>>> import numpy as np
>>> from numpy import linalg as LA
>>> np.set_printoptions(precision=2, suppress=True, linewidth=100, sign=" ")
>>> F = np.array([[-5, -1, -4], [-2, -2, 3], [0, -3, -2], [-3, 1, -7]])
>>> F
array([[-5, -1, -4],
       [-2, -2,  3],
       [ 0, -3, -2],
       [-3,  1, -7]])
>>> proj = F @ LA.solve(F.T @ F, F.T)
>>> print(np.round((np.eye(4) - proj) @ F, 2) + 0)
[[ 0.  0.  0.]
 [ 0.  0.  0.]
 [ 0.  0.  0.]
 [ 0.  0.  0.]]
>>> np.round(proj @ F[:, 0], 2) + 0
array([-5., -2.,  0., -3.])
>>> proj.round(2) + 0
array([[ 0.67,  0.33,  0.  ,  0.33],
       [ 0.33,  0.67,  0.  , -0.33],
       [ 0.  ,  0.  ,  1.  ,  0.  ],
       [ 0.33, -0.33,  0.  ,  0.67]])
>>> LA.matrix_rank(np.eye(4) - proj)
np.int64(1)
>>> B = np.c_[F[:, :2] @ np.array([[2, 9], [1, 9]]), np.array([-2, -1, 0, 0])]
>>> print(B)
[[-11 -54  -2]
 [ -6 -36  -1]
 [ -3 -27   0]
 [ -5 -18   0]]
>>> np.round(LA.norm(B - F @ LA.lstsq(F, B)[0], axis=0), 2) + 0
array([ 0.  ,  0.  ,  0.58])
>>> LA.matrix_rank(np.c_[F, B])
np.int64(4)
>>> K = np.array([[6.55, 4.9],
...     [4.2, 1.77],
...     [2.47, 1.14],
...     [1.04, 0.02],
...     [-2.74, 0.2],
...     [-0.26, -0.45]])
>>> gram = K.T @ K
>>> print(round(np.trace(gram), 2), round((K ** 2).sum(), 2))
103.99 103.99
>>> LA.matrix_rank(gram)
np.int64(2)
>>> (K @ K.T).shape
(6, 6)
>>> vec = np.array([1, 0])
>>> y = K @ vec
>>> np.round(LA.solve(K.T @ K, K.T @ y), 2) + 0
array([ 1.,  0.])
>>> try:
...     LA.solve(K, y)
... except LA.LinAlgError as e:
...     print(repr(e))
... 
LinAlgError('Last 2 dimensions of the array must be square')
>>> rng = np.random.default_rng(9521)
>>> y = y + 0.3 * rng.normal(size=6)
>>> print(y)
[ 6.31  4.28  2.09  0.92 -2.81 -0.41]
>>> c, *_ = LA.lstsq(K, y)
>>> c.round()
array([ 1., -0.])
>>> round(float(LA.norm(y - K @ c)), 2)
0.42
>>> B = np.c_[K[:, :1] @ np.array([[0]]), np.array([-1, 0, -1, -1, -3, -1])]
>>> print(B)
[[ 0. -1.]
 [ 0.  0.]
 [ 0. -1.]
 [ 0. -1.]
 [ 0. -3.]
 [ 0. -1.]]
>>> LA.matrix_rank(np.c_[K, B])
np.int64(3)
>>> LA.norm(LA.qr(K)[0].T @ B, axis=0) ** 2 / ((B ** 2).sum(axis=0) + 1e-12)
array([ 0.  ,  0.41])
>>> q, evecs = LA.qr(K[:, :1])[0], LA.qr(K[:, 1:])[0]
>>> sv = LA.svd(q.T @ evecs, compute_uv=False)
>>> print(sv)
[ 0.9]
>>> data = np.arange(12).reshape(4, 3) + 3
>>> print(data)
[[  3   4   5]
 [  6   7   8]
 [  9  10  11]
 [ 12  13  14]]
>>> # rank 2
>>> np.abs(data).max()
np.int64(14)
>>> print(np.count_nonzero(data))
12
>>> print(np.diff(data, axis=0))
[[ 3  3  3]
 [ 3  3  3]
 [ 3  3  3]]
>>> data - data[0]
array([[ 0,  0,  0],
       [ 3,  3,  3],
       [ 6,  6,  6],
       [ 9,  9,  9]])
>>> data.shape
(4, 3)
>>> np.round(LA.svd(data, compute_uv=False), 2) + 0
array([ 31.76,   1.03,   0.  ])
>>> np.zeros(4, 3)
Traceback (most recent call last):
  File "<python-input-45>", line 1, in <module>
    np.zeros(4, 3)
    ~~~~~~~~^^^^^^
TypeError: Cannot interpret '3' as a data type
>>> data.sum(axis=1)
array([ 12,  21,  30,  39])
>>> rank = LA.matrix_rank(data)
>>> print(rank)
2
>>> ns = LA.svd(data)[2][rank:].T
>>> print(ns @ ns.T)
[[ 0.17 -0.33  0.17]
 [-0.33  0.67 -0.33]
 [ 0.17 -0.33  0.17]]
>>> np.round(data @ ns, 2) + 0
array([[ 0.],
       [ 0.],
       [ 0.],
       [ 0.]])
>>> LA.matrix_rank(data.T @ data), LA.matrix_rank(data @ data.T)
(np.int64(2), np.int64(2))
>>> Uu, sv, Vh = LA.svd(data)
>>> sv.round(2) + 0
array([ 31.76,   1.03,   0.  ])
>>> B = Uu[:, :2] @ np.diag(sv[:2]) @ Vh[:2]
>>> print(LA.matrix_rank(B))
2
>>> round(float(LA.norm(data - B) / LA.norm(data)), 2)
0.0
>>> B
array([[  3.,   4.,   5.],
       [  6.,   7.,   8.],
       [  9.,  10.,  11.],
       [ 12.,  13.,  14.]])
>>> LA.matrix_rank(data, rtol=0.05)
np.int64(1)
>>> print(np.round(np.abs(data - B).max(), 2))
0.0
>>> np.allclose(data[:-1].T @ LA.lstsq(data[:-1].T, data[-1])[0], data[-1])
True
>>> np.abs(np.diag(LA.qr(data)[1])) > 1e-9
array([ True,  True, False])
>>> data @ LA.pinv(data) @ data
array([[  3.,   4.,   5.],
       [  6.,   7.,   8.],
       [  9.,  10.,  11.],
       [ 12.,  13.,  14.]])
>>> M = rng.normal(size=(27, 4))
>>> M = 10 * M / LA.norm(M, axis=1, keepdims=True)
>>> M
array([[ 7.37,  0.18, -1.04,  6.68],
       [-7.65,  4.74, -4.3 ,  0.69],
       [ 8.19,  4.6 ,  3.13, -1.42],
       [-1.6 , -9.16,  3.46, -1.26],
       [-6.16,  1.41, -1.92, -7.51],
       [ 7.25,  4.39, -2.91,  4.43],
       [ 0.74, -2.33,  5.67, -7.87],
       [ 2.53,  5.46, -7.7 , -2.13],
       [-9.84,  1.28, -0.96,  0.81],
       [-3.74,  0.31,  4.93,  7.85],
       [-5.29, -6.18,  4.77, -3.33],
       [-7.6 ,  2.76, -5.5 ,  2.08],
       [ 3.92,  5.58,  0.35, -7.31],
       [ 0.94, -9.84,  1.11, -0.99],
       [ 6.76,  5.26,  4.32,  2.84],
       [-2.18,  7.18, -2.18, -6.24],
       [-5.02,  2.95,  7.16, -3.84],
       [ 8.64,  3.5 , -3.62, -0.17],
       [-5.46, -7.01, -2.1 , -4.09],
       [ 9.76, -0.29, -2.15,  0.33],
       [-2.58, -7.57,  2.68,  5.38],
       [ 7.32, -2.49,  6.27,  0.95],
       [-9.22,  2.54, -2.92,  0.16],
       [ 2.43,  4.61, -4.13,  7.47],
       [ 3.59, -6.12, -6.36, -3.04],
       [-3.16, -7.46,  5.76,  1.12],
       [-6.72,  7.24,  1.42,  0.57]])
>>> W1 = np.array([[0, -3], [-1, 2], [2, -3], [-3, -1]])
>>> c = np.array([0, 2])
>>> H = np.maximum(M @ W1 + c, 0)
>>> print((H > 0).mean(axis=0))
[ 0.48  0.48]
>>> (H > 0).astype(int)
array([[ 0,  0],
       [ 0,  1],
       [ 1,  0],
       [ 1,  0],
       [ 1,  1],
       [ 0,  0],
       [ 1,  0],
       [ 0,  1],
       [ 0,  1],
       [ 0,  0],
       [ 1,  0],
       [ 0,  1],
       [ 1,  1],
       [ 1,  0],
       [ 0,  0],
       [ 1,  1],
       [ 1,  1],
       [ 0,  0],
       [ 1,  1],
       [ 0,  0],
       [ 0,  0],
       [ 1,  0],
       [ 0,  1],
       [ 0,  1],
       [ 1,  1],
       [ 1,  0],
       [ 0,  1]])
>>> cent = np.array([[0, 0], [3, 0]])
>>> print(W1 @ cent)
[[-9  0]
 [ 6  0]
 [-9  0]
 [-3  0]]
